>>> import numpy as np
>>> np.set_printoptions(precision=3, suppress=True, linewidth=160, sign=" ")
>>> K = np.array([[-2, 4, 4, 3, 4, -3, 8],
...     [4, -4, 2, 1, 1, -7, -7],
...     [4, 2, 10, -9, 2, -6, 5],
...     [3, 1, -9, -8, 5, 3, 8],
...     [4, 1, 2, 5, -8, -7, -4],
...     [-3, -7, -6, 3, -7, 4, 4],
...     [8, -7, 5, 8, -4, 4, 6]])
>>> other = np.linalg.inv(K)
>>> (np.abs(other) > 1e-9).astype(int)
array([[ 1,  1,  1,  1,  1,  1,  1],
       [ 1,  1,  1,  1,  1,  1,  1],
       [ 1,  1,  1,  1,  1,  1,  1],
       [ 1,  1,  1,  1,  1,  1,  1],
       [ 1,  1,  1,  1,  1,  1,  1],
       [ 1,  1,  1,  1,  1,  1,  1],
       [ 1,  1,  1,  1,  1,  1,  1]])
>>> np.round(K @ other, 3) + 0
array([[ 1.,  0.,  0.,  0.,  0.,  0.,  0.],
       [ 0.,  1.,  0.,  0.,  0.,  0.,  0.],
       [ 0.,  0.,  1.,  0.,  0.,  0.,  0.],
       [ 0.,  0.,  0.,  1.,  0.,  0.,  0.],
       [ 0.,  0.,  0.,  0.,  1.,  0.,  0.],
       [ 0.,  0.,  0.,  0.,  0.,  1.,  0.],
       [ 0.,  0.,  0.,  0.,  0.,  0.,  1.]])
>>> q, V = np.linalg.qr(K[:, :2])[0], np.linalg.qr(K[:, 2:])[0]
>>> sig = np.linalg.svd(q.T @ V, compute_uv=False)
>>> round(np.linalg.norm(q @ q.T - V @ V.T, 2), 3)
np.float64(1.0)
>>> np.degrees(np.arccos(sig.clip(0, 1)))
array([ 40.795,  61.498])
>>> (sig > 0.9).sum()
np.int64(0)
>>> r0 = np.array([-1, 0, 4, -9, -7, -4, -5])
>>> other = K + np.outer(r0, np.eye(7)[2])
>>> np.linalg.matrix_rank(np.linalg.inv(other) - np.linalg.inv(K), tol=1e-8)
np.int64(1)
>>> np.linalg.matrix_rank(other - K)
np.int64(1)
>>> A = np.array([[-3.0, 3.0, 0.0, 0.0, 0.0, 0.0],
...     [-1.0, -3.0, 0.0, 0.0, 0.0, 0.0],
...     [0.0, 0.0, 2.0, 1.0, 2.0, 1.0],
...     [0.0, 0.0, 3.0, 2.0, 2.0, 1.0],
...     [0.0, 0.0, 1.0, 3.0, 3.0, 3.0],
...     [0.0, 0.0, 2.0, 3.0, 0.0, 1.0]])
>>> U, sig, Vt = np.linalg.svd(A)
>>> sig
array([ 7.739,  4.606,  2.606,  2.447,  2.027,  0.104])
>>> np.argmax(sig[:-1] / (sig[1:] + 1e-6)) + 1
np.int64(5)
>>> other = U[:, :5] @ np.diag(sig[:5]) @ Vt[:5]
>>> np.linalg.matrix_rank(A, rtol=0.05)
np.int64(5)
>>> np.linalg.matrix_rank(other)
np.int64(5)
>>> W0 = np.diag(np.array([2, 3, 9, 3, 2, 3, 0]))
>>> W0
array([[ 2,  0,  0,  0,  0,  0,  0],
       [ 0,  3,  0,  0,  0,  0,  0],
       [ 0,  0,  9,  0,  0,  0,  0],
       [ 0,  0,  0,  3,  0,  0,  0],
       [ 0,  0,  0,  0,  2,  0,  0],
       [ 0,  0,  0,  0,  0,  3,  0],
       [ 0,  0,  0,  0,  0,  0,  0]])
>>> U, sig, Vt = np.linalg.svd(W0)
>>> sig
array([ 9.,  3.,  3.,  3.,  2.,  2.,  0.])
>>> other = U[:, :6] @ np.diag(sig[:6]) @ Vt[:6]
>>> round(np.linalg.norm(W0 - other) / np.linalg.norm(W0), 3)
np.float64(0.0)
>>> np.abs(W0 - other).max()
np.float64(0.0)
>>> np.linalg.matrix_rank(other)
np.int64(6)
